>>> import numpy as np
>>> np.set_printoptions(precision=2, suppress=True, linewidth=160)
>>> rd = lambda a: np.round(a, 2) + 0
>>> A = np.load("layer17.npy")
>>> print(A)
[[3. 1.]
 [0. 3.]]
>>> # triangular: eigenvalues sit on the diagonal
>>> print(A.reshape(-1, 2))
[[3. 1.]
 [0. 3.]]
>>> blk = A.reshape(2, 2, -1)
>>> print(np.einsum("ihd,ihd->ih", blk, blk))
[[9. 1.]
 [0. 9.]]
>>> print(blk.transpose(1, 0, 2))
[[[3.]
  [0.]]

 [[1.]
  [3.]]]
>>> w, evecs = np.linalg.eig(A)
>>> print(rd(np.sort(np.linalg.eigvals(np.linalg.inv(A)))))
[0.33 0.33]
>>> print(rd(np.sort(np.linalg.eigvals(A @ A))))
[9. 9.]
>>> W1 = np.array([[-3, -3, 0, 0, -1, 2], [3, 3, 2, -3, 2, -3]])
>>> beta = np.array([1, 2, 2, -1, -2, 1])
>>> H = np.maximum(A @ W1 + beta, 0)
>>> print(np.linalg.matrix_rank(H))
2
>>> Z = np.array([[5, 2, 0],
...     [2, 1, -3],
...     [4, 1, 1],
...     [-3, 3, -5],
...     [4, -1, -1],
...     [-2, -3, -1]])
>>> print((H @ Z).round(6).argmax(axis=1))
[0 0]
>>> Q = A.astype(float).copy()
>>> for j in range(2):
...     Q[:, j] -= Q[:, :j] @ (Q[:, :j].T @ Q[:, j])
...     Q[:, j] /= np.linalg.norm(Q[:, j])
... 
>>> print(Q)
[[1. 0.]
 [0. 1.]]
>>> print(Q.T @ A)
[[3. 1.]
 [0. 3.]]
>>> proj = np.triu(np.array([[4, -3], [-3, -5]]), 1) + np.eye(2)
>>> out = proj @ A @ np.linalg.inv(proj)
>>> print(out)
[[3. 1.]
 [0. 3.]]
>>> K = np.load("arr.npy")
>>> print(K)
[[2 1 1 3]
 [1 0 3 3]
 [2 3 0 3]
 [2 1 1 3]]
>>> left, s, vt = np.linalg.svd(K)
>>> print(np.argmax(s[:-1] / (s[1:] + 1e-6)) + 1)
3
>>> print(rd(s))
[7.8  3.07 0.85 0.  ]
>>> out = left[:, :3] @ np.diag(s[:3]) @ vt[:3]
>>> print(rd(np.linalg.norm(K - out, 2)), rd(s[3]))
0.0 0.0
>>> print(np.linalg.matrix_rank(K, rtol=0.05))
3
>>> print(np.linalg.matrix_rank(out))
3
>>> print(rd(np.abs(K - out).max()))
0.0
>>> print((K - K.T) / 2)
[[ 0.   0.  -0.5  0.5]
 [ 0.   0.   0.   1. ]
 [ 0.5  0.   0.   1. ]
 [-0.5 -1.  -1.   0. ]]
>>> print(np.allclose(K @ K.T, K.T @ K))
False
>>> print(np.allclose(K, K.T))
False
>>> print(rd(np.sort(np.abs(np.linalg.eigvals(K)))))
[0.   0.84 3.   7.16]
>>> print(rd(np.linalg.det(K)))
0.0
>>> print(np.unique(K.round(6), axis=0).shape)
(3, 4)
>>> print(np.linalg.lstsq(K[:-1].T, K[-1])[2])
3
>>> print(rd(np.trace(np.linalg.pinv(K) @ K)))
3.0
>>> u, v = A[1], A[0]
>>> print(u @ u)
9.0
>>> print(u @ v)
3.0
>>> p = (u @ v) / (u @ u) * u
>>> print(p)
[0. 1.]
>>> print(v - p)
[3. 0.]
>>> mat = np.load("mat.npy")
>>> print(mat)
[[-1.  1.  1.]
 [ 1. -1.  1.]
 [ 1.  1. -1.]]
>>> w, evecs = np.linalg.eigh(mat)
>>> x0 = np.array([1, 2, -3])
>>> print((np.sign(evecs[:, -1].round(6)) == np.sign(evecs[0, -1].round(6))).astype(int))
[1 1 1]
>>> print(x0 @ mat @ x0)
-28.0
>>> print(np.abs(mat).sum(axis=1).max(), rd(np.abs(w).max()))
3.0 2.0
>>> out = np.array([[0, 1, 1, -1], [-3, 3, -3, 1], [-3, -1, 0, 2], [3, -2, 2, -3]])
>>> M = out - out.T
>>> print(M)
[[ 0  4  4 -4]
 [-4  0 -2  3]
 [-4  2  0  0]
 [ 4 -3  0  0]]
>>> # antisymmetric, zero diagonal
>>> Q, evecs = np.linalg.qr(M[:, :1])[0], np.linalg.qr(M[:, 1:])[0]
>>> s = np.linalg.svd(Q.T @ evecs, compute_uv=False)
>>> print(rd(s))
[0.99]
>>> print((s > 0.9).sum())
1
>>> def softmax(z):
...     e = np.exp(z - z.max(axis=-1, keepdims=True))
...     return e / e.sum(axis=-1, keepdims=True)
... 
>>> print(rd(softmax(A).sum(axis=1)))
[1. 1.]
>>> print(rd(softmax(10 * A[1])))
[0. 1.]
>>> att = A @ A.T / np.sqrt(2)
>>> print(softmax(att).round(6).argmax(axis=1))
[0 1]
>>> print(rd(softmax(att + np.triu(np.full(att.shape, -np.inf), 1))))
[[1.   0.  ]
 [0.01 0.99]]
>>> x0 = np.array([1, 1, 1, 0])
>>> print(rd(np.linalg.svd(M, compute_uv=False)))
[7.79 7.79 0.51 0.51]
>>> print(x0 @ M @ x0)
0
>>> print(rd(np.linalg.eigvals(M).real))
[0. 0. 0. 0.]
>>> print(rd(np.linalg.det(M)))
16.0
>>> Q = np.linalg.solve(np.eye(4) - M, np.eye(4) + M)
>>> print(rd(Q @ Q.T))
[[1. 0. 0. 0.]
 [0. 1. 0. 0.]
 [0. 0. 1. 0.]
 [0. 0. 0. 1.]]
>>> u = np.array([-8, -5])
>>> print(np.array([np.convolve(row, u, "same") for row in mat]))
[[  8.  -3. -13.]
 [ -8.   3.  -3.]
 [ -8. -13.   3.]]
>>> print(np.correlate(mat[0], mat[2], "full"))
[ 1. -2. -1.  2.  1.]
>>> print(np.polyval(u, mat[0]))
[  3. -13. -13.]
>>> out = M / np.sqrt((M ** 2).mean(axis=1, keepdims=True))
>>> print(np.linalg.matrix_rank(out) == np.linalg.matrix_rank(M))
True
>>> print(rd(out[0]))
[ 0.    1.15  1.15 -1.15]
>>> J = np.loadtxt("a.csv", delimiter=",")
>>> print(rd(J))
[[0.4  0.   0.2  0.2  0.2 ]
 [0.   1.   0.   0.   0.  ]
 [0.   0.5  0.5  0.   0.  ]
 [0.   0.33 0.   0.33 0.33]
 [0.   0.5  0.   0.   0.5 ]]
>>> print(rd(np.linalg.eigvals(J).sum().real))
2.73
>>> print(rd(np.linalg.det(J[::-1])))
0.03
>>> print(rd(np.poly(J)))
[ 1.   -2.73  2.85 -1.43  0.35 -0.03]
>>> print(rd(np.linalg.eigvals(J)))
[0.4  0.33 0.5  0.5  1.  ]
>>> print(rd(np.linalg.det(J.T)))
0.03
>>> print(rd(np.kron(np.eye(2, dtype=int), J)))
[[0.4  0.   0.2  0.2  0.2  0.   0.   0.   0.   0.  ]
 [0.   1.   0.   0.   0.   0.   0.   0.   0.   0.  ]
 [0.   0.5  0.5  0.   0.   0.   0.   0.   0.   0.  ]
 [0.   0.33 0.   0.33 0.33 0.   0.   0.   0.   0.  ]
 [0.   0.5  0.   0.   0.5  0.   0.   0.   0.   0.  ]
 [0.   0.   0.   0.   0.   0.4  0.   0.2  0.2  0.2 ]
 [0.   0.   0.   0.   0.   0.   1.   0.   0.   0.  ]
 [0.   0.   0.   0.   0.   0.   0.5  0.5  0.   0.  ]
 [0.   0.   0.   0.   0.   0.   0.33 0.   0.33 0.33]
 [0.   0.   0.   0.   0.   0.   0.5  0.   0.   0.5 ]]
>>> print(rd(np.einsum("ii->", J)))
2.73
>>> E = np.loadtxt("out14.csv", delimiter=",")
>>> print(E)
[[ 0.  0.  0.  0.]
 [ 0.  0.  0.  0.]
 [ 3.  1. -3.  3.]
 [ 1.  3. -2.  1.]
 [ 0.  0.  0.  0.]
 [ 1.  3. -2.  1.]
 [ 1.  2. -4.  3.]
 [ 1.  3. -2.  1.]
 [ 3.  1. -3.  3.]
 [-3. -1.  4.  2.]
 [ 0.  0.  0.  0.]
 [ 0.  0.  0.  0.]
 [-2.  1. -1.  0.]
 [ 0.  0.  0.  0.]
 [ 0.  0.  0.  0.]
 [ 0.  0.  0.  0.]
 [ 0.  0.  0.  0.]
 [ 3.  1. -3.  3.]
 [ 0.  0.  0.  0.]
 [-3. -2.  1. -1.]
 [ 0. -1. -2.  2.]
 [ 0.  1.  3.  3.]
 [ 0.  1.  3.  3.]
 [ 0. -1. -2.  2.]
 [ 3.  1. -3.  3.]
 [ 0.  0.  0.  0.]
 [ 0.  0.  0.  0.]]
>>> rng = np.random.default_rng(424957)
>>> labels = rng.permutation(3)
>>> print(labels)
[1 2 0]
>>> out = mat[labels][:, labels]
>>> print(np.diag(out))
[-1. -1. -1.]
>>> print(np.allclose(out, mat))
True
>>> X = np.load("w.npy")
>>> print(rd(X))
[[0.3  0.21 0.21 0.13 0.13 0.3 ]
 [0.21 0.15 0.15 0.09 0.09 0.21]
 [0.21 0.15 0.15 0.09 0.09 0.21]
 [0.13 0.09 0.09 0.05 0.05 0.13]
 [0.13 0.09 0.09 0.05 0.05 0.13]
 [0.3  0.21 0.21 0.13 0.13 0.3 ]]
>>> # symmetric
>>> print(np.allclose(X @ X.T, X.T @ X))
True
>>> print(rd(X @ X))
[[0.3  0.21 0.21 0.13 0.13 0.3 ]
 [0.21 0.15 0.15 0.09 0.09 0.21]
 [0.21 0.15 0.15 0.09 0.09 0.21]
 [0.13 0.09 0.09 0.05 0.05 0.13]
 [0.13 0.09 0.09 0.05 0.05 0.13]
 [0.3  0.21 0.21 0.13 0.13 0.3 ]]
>>> print(rd(np.sort(np.abs(np.linalg.eigvals(X)))))
[0. 0. 0. 0. 0. 1.]
>>> print(rd(np.linalg.det(X)))
0.0
>>> print(rd(np.abs(np.linalg.eigvals(X)).max()))
1.0
>>> X.inv()
Traceback (most recent call last):
  File "<python-input-110>", line 1, in <module>
    X.inv()
    ^^^^^
AttributeError: 'numpy.ndarray' object has no attribute 'inv'
>>> rank = np.linalg.matrix_rank(X)
>>> print(rank)
1
>>> null = np.linalg.svd(X)[2][rank:].T
>>> print(null.shape)
(6, 5)
>>> print(np.linalg.matrix_rank(X.T @ X), np.linalg.matrix_rank(X @ X.T))
1 1
>>> print([int(np.linalg.matrix_rank(X[:i])) for i in range(1, len(X) + 1)])
[1, 1, 1, 1, 1, 1]
>>> w, evecs = np.linalg.eigh(X)
>>> print(rd(np.linalg.eigvalsh(X @ X)))
[0. 0. 0. 0. 0. 1.]
>>> print(rd(evecs.T @ X @ evecs))
[[0. 0. 0. 0. 0. 0.]
 [0. 0. 0. 0. 0. 0.]
 [0. 0. 0. 0. 0. 0.]
 [0. 0. 0. 0. 0. 0.]
 [0. 0. 0. 0. 0. 0.]
 [0. 0. 0. 0. 0. 1.]]
>>> print((w > 1e-8).sum(), (w < -1e-8).sum())
1 0
>>> print(rd(evecs @ np.diag(w) @ evecs.T))
[[0.3  0.21 0.21 0.13 0.13 0.3 ]
 [0.21 0.15 0.15 0.09 0.09 0.21]
 [0.21 0.15 0.15 0.09 0.09 0.21]
 [0.13 0.09 0.09 0.05 0.05 0.13]
 [0.13 0.09 0.09 0.05 0.05 0.13]
 [0.3  0.21 0.21 0.13 0.13 0.3 ]]
>>> print(rd(np.abs(evecs[:, -1])))
[0.54 0.39 0.39 0.23 0.23 0.54]
>>> print(rd(evecs.T @ evecs))
[[1. 0. 0. 0. 0. 0.]
 [0. 1. 0. 0. 0. 0.]
 [0. 0. 1. 0. 0. 0.]
 [0. 0. 0. 1. 0. 0.]
 [0. 0. 0. 0. 1. 0.]
 [0. 0. 0. 0. 0. 1.]]
>>> F = np.loadtxt("data.csv", delimiter=",")
>>> print(F)
[[-1.  0.  2.  2.]
 [-2.  0.  4.  0.]
 [-1.  0.  2.  2.]
 [ 0.  0.  0.  0.]
 [-6. -6.  5. -5.]
 [ 0.  0.  0.  0.]
 [-1.  0.  2.  2.]
 [-4. -3.  5. -1.]
 [ 0.  0.  0.  0.]
 [-3. -3.  3. -3.]
 [-1.  0.  2.  2.]
 [-2.  0.  4.  0.]
 [-4. -3.  4.  0.]
 [ 0.  0.  0.  0.]
 [ 0.  0.  0.  0.]
 [-1.  0.  2. -2.]
 [-4. -3.  4.  0.]
 [-4. -3.  4.  0.]
 [-1.  0.  2.  2.]
 [-3. -3.  3. -3.]
 [-3. -3.  3. -3.]
 [ 0.  0.  0.  0.]
 [-4. -3.  5. -1.]
 [ 0.  0.  0.  0.]]
>>> # rows 0 and 2 are equal
>>> out = F + rng.integers(-2, 3, (24, 3)) @ rng.integers(-2, 3, (3, 4))
>>> print(out)
[[ -3.   1.   5.  -2.]
 [ -4.   4.   4.  -4.]
 [ -1.   4.   6.   2.]
 [  2.   2.  -2.   4.]
 [ -4.  -8.   3.  -1.]
 [  0.   2.   6.   0.]
 [ -1.  -4.  -2.   2.]
 [ -3.  -1.   5.   1.]
 [  0.   6.   2.   0.]
 [ -1.  -7.  -1.   1.]
 [ -3.   3.   7.  -2.]
 [  0.  -6.  -2.   4.]
 [ -2.  -1.   2.   4.]
 [ -2.   1.  -1.  -4.]
 [  2.   0.   4.   4.]
 [ -3.   6.   4.  -6.]
 [ -6.  -1.   2.  -4.]
 [ -5.  -4.   7.  -2.]
 [ -3.   3.   3.  -2.]
 [ -3.  -3.  -1.  -3.]
 [ -2. -10.   0.  -1.]
 [  0.   2.   6.   0.]
 [ -3.  -6.   6.   1.]
 [ -2.   3.   5.  -4.]]
>>> print(np.abs(out - F).sum(axis=1))
[10. 10.  8. 10. 10.  8.  8.  5.  8. 14. 14. 18. 10.  8. 10. 14. 10.  7. 10.  4. 13.  8.  7. 14.]
>>> print(rd(np.linalg.svd(out - F, compute_uv=False)))
[24.39 13.26 10.46  0.  ]
>>> labels = rng.permutation(4)
>>> out = F[:, labels] * rng.choice([-1, 1], 4)
>>> print(out)
[[-1. -2.  2. -0.]
 [-2. -0.  4. -0.]
 [-1. -2.  2. -0.]
 [ 0. -0.  0. -0.]
 [-6.  5.  5.  6.]
 [ 0. -0.  0. -0.]
 [-1. -2.  2. -0.]
 [-4.  1.  5.  3.]
 [ 0. -0.  0. -0.]
 [-3.  3.  3.  3.]
 [-1. -2.  2. -0.]
 [-2. -0.  4. -0.]
 [-4. -0.  4.  3.]
 [ 0. -0.  0. -0.]
 [ 0. -0.  0. -0.]
 [-1.  2.  2. -0.]
 [-4. -0.  4.  3.]
 [-4. -0.  4.  3.]
 [-1. -2.  2. -0.]
 [-3.  3.  3.  3.]
 [-3.  3.  3.  3.]
 [ 0. -0.  0. -0.]
 [-4.  1.  5.  3.]
 [ 0. -0.  0. -0.]]
>>> left, _, vt = np.linalg.svd(F.T @ out)
>>> print(rd(left @ vt))
[[ 1.  0.  0.  0.]
 [ 0.  0.  0. -1.]
 [ 0.  0.  1.  0.]
 [ 0. -1.  0.  0.]]
>>> print(labels)
[0 3 2 1]
>>> D = np.linalg.norm(out[:, None] - out[None], axis=-1)
>>> print(D[0].round(6).argsort(kind="stable")[:4])
[ 0  2  6 10]
>>> print((D + 1e9 * np.eye(24)).round(6).argmin(axis=1))
[ 2 11  0  5  9  3  0 22  3 19  0  1 16  3  3  1 12 12  0  9  9  3  7  3]
>>> print(np.unravel_index(D.round(6).argmax(), D.shape))
(np.int64(3), np.int64(4))
>>> print(np.flatnonzero(D[0] < D.mean() / 2))
[ 0  2  6 10 18]
>>> print(np.linalg.matrix_rank(D ** 2))
6
